$ python -q
>>> import numpy as np
>>> np.set_printoptions(precision=3, suppress=True, linewidth=200, legacy="1.25")
>>> def rd(a):
...     return np.round(a, 3) + 0
... 
>>> X = np.loadtxt("case1.csv", delimiter=",")
>>> X
array([[ 0.286, -6.247,  2.374,  4.711, -2.472,  0.973, -4.144,  2.971],
       [-0.546, -1.11 ,  5.379, -4.266, -4.051, -0.707, -2.04 ,  5.501],
       [ 0.407, -5.94 ,  4.189,  3.306,  1.636,  1.938,  5.445,  0.027],
       [-3.011, -3.563, -5.837, -3.884,  1.399,  0.878, -0.96 , -5.043],
       [-2.894,  0.143, -5.472,  1.147,  4.567,  2.301,  2.411, -5.327],
       [ 5.248,  3.472,  1.979,  0.828, -0.243, -6.657,  0.648, -3.318],
       [ 3.036,  7.902,  0.283,  2.449, -2.891, -0.868,  2.952,  2.105],
       [ 1.127,  0.728,  0.134,  1.303, -1.495, -5.658,  6.534, -4.421],
       [ 3.407, -2.181,  0.82 , -3.11 , -7.706,  0.412, -3.326,  1.636],
       [-4.34 ,  3.041,  0.254,  2.062, -1.28 , -2.417, -6.229, -4.616],
       [-4.015,  4.398, -1.218, -3.675,  4.985,  4.063, -0.075,  2.862],
       [ 0.448,  2.222, -1.813, -2.136,  3.509, -2.869, -1.857, -7.939],
       [ 3.723, -0.692, -0.14 ,  0.776,  7.011, -4.796, -3.507, -0.762],
       [ 0.99 ,  3.049,  1.061,  7.14 , -1.531, -4.216,  3.487,  2.312],
       [ 2.792, -4.053,  3.139, -1.797,  4.622, -1.07 , -4.902,  4.02 ],
       [-5.32 , -0.126,  2.799,  2.906, -1.845, -5.082, -2.114, -4.659],
       [-2.791,  2.958, -2.315, -8.414,  0.371, -2.364, -0.253,  1.233],
       [-4.888,  1.786,  6.933, -0.652,  1.439,  0.46 , -4.674, -0.542],
       [ 3.216, -4.48 , -4.468, -0.165, -3.812, -1.409, -5.057, -2.74 ],
       [-2.984,  5.851,  2.248,  2.387, -0.617,  3.76 ,  5.61 ,  0.352],
       [-1.086, -4.423,  1.518,  0.073,  2.082,  3.383, -7.764,  0.944],
       [ 2.156, -7.46 , -3.717, -4.181,  2.227, -1.152, -0.491,  1.371],
       [ 0.425, -7.252,  4.438, -3.932, -0.44 , -0.046,  2.248,  2.613],
       [-0.233, -1.706,  5.595,  6.551, -0.303, -4.218,  2.204, -0.271],
       [ 3.832, -1.391, -1.764, -3.358, -5.118, -2.026,  2.024, -5.882],
       [ 2.238,  6.301,  2.015,  3.175,  2.442,  5.469,  2.26 , -0.404],
       [-0.482, -3.86 , -0.155,  3.814, -1.984,  3.108, -7.394, -1.428],
       [ 2.691, -0.713, -4.745, -3.06 ,  0.686, -3.29 ,  6.282, -3.099],
       [-0.293, -2.603,  2.799,  5.595, -3.75 , -2.245, -5.345, -2.516],
       [ 1.785, -4.766,  2.008, -2.624,  4.795, -0.148, -5.559,  3.045]])
>>> Xc = X - X.mean(axis=0)
>>> Uu, sigma, Vt = np.linalg.svd(Xc, full_matrices=False)
>>> np.abs(Vt[0]).argmax()
6
>>> rd(Vt[0] * np.sign(Vt[0, np.abs(Vt[0]).argmax()]))
array([ 0.006,  0.641, -0.13 ,  0.171, -0.028, -0.161,  0.66 , -0.284])
>>> np.linalg.matrix_rank(Xc)
8
>>> rd(sigma ** 2 / (sigma ** 2).sum())
array([0.247, 0.188, 0.152, 0.137, 0.099, 0.084, 0.065, 0.029])
>>> np.abs(Uu[:, 0]).argmax()
20
>>> D = np.linalg.norm(X[:, None] - X[None], axis=-1)
>>> (D + 1e9 * np.eye(30)).round(6).argmin(axis=1)
array([26,  8, 22,  4,  3,  7, 13, 27,  1, 15, 16,  3, 14, 23, 29,  9, 10,  9, 26, 25, 26, 29,  2, 13, 27, 19, 20,  7, 26, 14])
>>> np.flatnonzero(D[11] < D.mean() / 2)
array([11])
>>> D[11].round(6).argsort(kind="stable")[:4]
array([11,  3,  4,  9])
>>> rd(D[:5, :5])
array([[ 0.   , 11.526, 11.127, 15.771, 16.981],
       [11.526,  0.   , 14.433, 16.811, 19.352],
       [11.127, 14.433,  0.   , 15.41 , 13.874],
       [15.771, 16.811, 15.41 ,  0.   ,  7.918],
       [16.981, 19.352, 13.874,  7.918,  0.   ]])
>>> A2 = X / np.linalg.norm(X, axis=1, keepdims=True)
>>> C2 = A2 @ A2.T
>>> (C2 - 2 * np.eye(30)).round(6).argmax(axis=1)
array([26,  8, 22,  4,  3,  7, 13, 27,  1, 15, 16,  3, 14, 23, 29,  9, 10,  9, 26, 25, 26, 29,  2, 13, 27, 19, 20,  7, 26, 14])
>>> rd(np.linalg.norm(A2, axis=1))
array([1., 1., 1., 1., 1., 1., 1., 1., 1., 1., 1., 1., 1., 1., 1., 1., 1., 1., 1., 1., 1., 1., 1., 1., 1., 1., 1., 1., 1., 1.])
>>> A2 = np.c_[X[:, :4] @ np.array([[3, 3, 3, 1], [0, 1, 3, 0], [1, 3, 3, 3], [0, 2, 2, 3]]), np.array([0, 2, 2, -1, 0, -1, 1, -3, 1, -3, 0, 0, 2, 3, -3, 3, 3, -1, 2, 3, 1, 2, -2, 3, -3, 0, 2, -2, -2, -1])]
>>> rd(A2)
array([[  3.232,  11.155,  -1.339,  21.541,   0.   ],
       [  3.741,   4.857,   2.637,   2.793,   2.   ],
       [  5.41 ,  14.46 ,   2.58 ,  22.892,   2.   ],
       [-14.87 , -37.875, -45.001, -32.174,  -1.   ],
       [-14.154, -22.661, -22.375, -15.869,   0.   ],
       [ 17.723,  26.809,  33.753,  13.669,  -1.   ],
       [  9.391,  22.757,  38.561,  11.232,   1.   ],
       [  3.515,   7.117,   8.573,   5.438,  -3.   ],
       [ 11.041,   4.28 ,  -0.082,  -3.463,   1.   ],
       [-12.766,  -5.093,   0.989,   2.608,  -3.   ],
       [-13.263, -18.651,  -9.855, -18.694,   0.   ],
       [ -0.469,  -6.145,  -1.701, -11.399,   0.   ],
       [ 11.029,  11.609,  10.225,   5.631,   2.   ],
       [  4.031,  23.482,  29.58 ,  25.593,   3.   ],
       [ 11.515,  10.146,   2.04 ,   6.818,  -3.   ],
       [-13.161,  -1.877,  -2.129,  11.795,   3.   ],
       [-10.688, -29.188, -23.272, -34.978,   3.   ],
       [ -7.731,   6.617,  10.189,  13.955,  -1.   ],
       [  5.18 ,  -8.566, -17.526, -10.683,   2.   ],
       [ -6.704,   8.417,  20.119,  10.921,   3.   ],
       [ -1.74 ,  -2.981, -11.827,   3.687,   1.   ],
       [  2.751, -20.505, -35.425, -21.538,   2.   ],
       [  5.713,  -0.527, -15.031,   1.943,  -2.   ],
       [  4.896,  27.482,  24.07 ,  36.205,   3.   ],
       [  9.732,  -1.903,  -4.685, -11.534,  -3.   ],
       [  8.729,  25.41 ,  38.012,  17.808,   0.   ],
       [ -1.601,   1.857,  -5.863,  10.495,   2.   ],
       [  3.328, -12.995, -14.421, -20.724,  -2.   ],
       [  1.92 ,  16.105,  10.899,  24.889,  -2.   ],
       [  7.363,   1.365,  -8.167,  -0.063,  -1.   ]])
>>> np.linalg.matrix_rank(np.c_[X, A2])
9
>>> rd(np.linalg.norm(A2 - X @ np.linalg.lstsq(X, A2)[0], axis=0))
array([ 0.   ,  0.   ,  0.   ,  0.   , 10.122])
>>> W0 = np.loadtxt("x.csv", delimiter=",")
>>> W0
array([[ -1.094, -15.757,   5.819,  -4.198,  -0.108,  -1.334,  -2.658,  -9.496],
       [ -8.463,  -4.505,  -2.123,  -8.173,  12.732,  -1.208,   4.336,   7.378],
       [  1.47 ,  -6.888,   9.564,  11.553,   7.786,   1.437,  -6.908,  -3.876],
       [-13.315,   5.144,   3.251,  -1.746,  11.261,  -2.326,  -5.295,  -4.73 ],
       [  0.415, -12.244,   1.637,  -3.613,   7.935,  11.815,   0.947,  -5.543],
       [  6.631,  -0.745,   3.025, -11.655,  -6.992,  -3.451,   1.074,  12.187],
       [  1.136,  -0.119,  -0.106, -13.173, -13.264,  -1.405,  -6.589,   1.959],
       [ -1.845,  -1.302,  -5.794,  -8.111,  11.076,   4.71 ,   4.628,  11.369],
       [ -2.305,   2.544,  10.48 ,   7.302,   6.984,  -1.177,  12.985,  -2.512],
       [  3.671,   1.616, -10.198, -11.249,  -3.773,  11.276,   2.86 ,  -1.943],
       [  6.15 ,  15.396,  -6.247,  -3.935,  -6.02 ,  -3.335,   3.881,  -2.865],
       [  4.919,   2.426,  -5.411, -11.031,  -8.076,  11.542,   1.332,   4.33 ],
       [  9.666,   3.313,  -0.675,  -4.176,  -1.307,   7.101,   4.247,  14.406],
       [ -1.546,   3.002, -10.37 , -10.421,  -3.385,  -1.331,  12.221,   3.144],
       [  2.792,  11.294,   1.584,  -6.684,   6.213,   2.689, -11.108,  -6.947],
       [-12.079,   3.795,   4.15 ,  -3.402, -11.586,   8.404,  -2.123,   1.24 ],
       [-10.925, -13.463,  -5.415,  -3.967,   3.664,   4.481,   3.212,   3.24 ],
       [ -7.834,  -4.756, -10.652,   7.456,   0.862,  -2.592,  -1.553,  11.708],
       [ -9.865,  -2.761,   1.385, -14.38 ,  -1.274,   7.869,  -4.089,   2.467],
       [-15.855,  -2.   ,   0.635,   6.012,  -1.451,   3.499,  -9.679,   0.167],
       [ -5.645,   1.515,   1.738,  -7.4  , -14.336,   6.104,  -7.582,  -2.796],
       [  2.459,   4.587,   6.285,  -7.192,  -4.094,  -0.088,  -8.608,  13.814],
       [ -0.904,  -7.441,  -3.603,  -9.797, -11.432,   1.168,   7.693,  -6.602],
       [ -4.15 ,   6.325,   0.493,   9.537,  -2.924,   6.297,  10.899,  -9.198],
       [  7.049,  -9.958,  -3.766,  -9.387,  -2.202,  11.771,  -0.999,  -2.11 ],
       [  8.947,   5.115,   0.516,  -3.807,   9.389,   5.834,  -5.063,  11.454]])
>>> z = W0[:, 3] > np.median(W0[:, 3])
>>> f = W0[z].mean(axis=0) - W0[~z].mean(axis=0)
>>> rd((((W0 - W0.mean(axis=0)) @ f > 0) == z).mean())
0.769
>>> z.astype(int)
array([1, 0, 1, 1, 1, 0, 0, 0, 1, 0, 1, 0, 1, 0, 0, 1, 1, 1, 0, 1, 0, 0, 0, 1, 0, 1])
>>> np.argsort(-np.abs(f).round(6), kind="stable")
array([3, 4, 0, 2, 7, 5, 1, 6])
>>> Xc = W0 - W0.mean(axis=0)
>>> V = np.linalg.svd(Xc)[2][:1]
>>> A2 = Xc - Xc @ V.T @ V
>>> np.linalg.norm(A2, axis=1).round(6).argmax()
23
>>> rd(np.cov(Xc @ V.T, rowvar=False))
94.777
>>> Xc = W0 - W0.mean(axis=0)
>>> Uu, sigma, Vt = np.linalg.svd(Xc, full_matrices=False)
>>> rd((sigma ** 2).sum() ** 2 / (sigma ** 4).sum())
6.354
>>> np.abs(Uu[:, 0]).argmax()
2
>>> rd(sigma)
array([48.677, 40.281, 37.82 , 35.554, 32.455, 27.098, 23.935, 19.802])
>>> rd(Vt[0] * np.sign(Vt[0, np.abs(Vt[0]).argmax()]))
array([-0.425, -0.258,  0.263,  0.561,  0.518, -0.091, -0.056, -0.298])
>>> rd(Xc.mean(axis=0))
array([0., 0., 0., 0., 0., 0., 0., 0.])
>>> J = np.loadtxt("sample10.csv", delimiter=",")
>>> J
array([[0., 0., 0.],
       [2., 3., 0.],
       [3., 0., 3.]])
>>> # triangular, det is the product of the diagonal
>>> Uu, sigma, Vt = np.linalg.svd(J)
>>> V = Vt[:(sigma > 1e-8).sum()]
>>> rng = np.random.default_rng(7908)
>>> x0 = J[2] + -1 * J[0] + rng.integers(2) * np.eye(3)[0]
>>> x0
array([3., 0., 3.])
>>> np.linalg.matrix_rank(np.vstack([J, x0]))
2
>>> np.allclose(V.T @ V @ x0, x0)
True
>>> rd(np.diag(V.T @ V))
array([0.591, 0.818, 0.591])
>>> [int(np.linalg.matrix_rank(np.linalg.matrix_power(J, p))) for p in range(1, 4)]
[2, 2, 2]
>>> J @ J
array([[0., 0., 0.],
       [6., 9., 0.],
       [9., 0., 9.]])
>>> A2 = np.array([[0, 2, 0], [1, 1, 2], [2, 0, 2]])
>>> np.linalg.matrix_rank(J @ A2)
2
>>> np.einsum("ik,kj->ji", J, A2)
array([[0., 3., 6.],
       [0., 7., 6.],
       [0., 6., 6.]])
>>> np.vstack([J, A2.T]).shape
(6, 3)
>>> np.einsum("ij->j", J)
array([5., 3., 3.])
>>> J @ A2
array([[0., 0., 0.],
       [3., 7., 6.],
       [6., 6., 6.]])
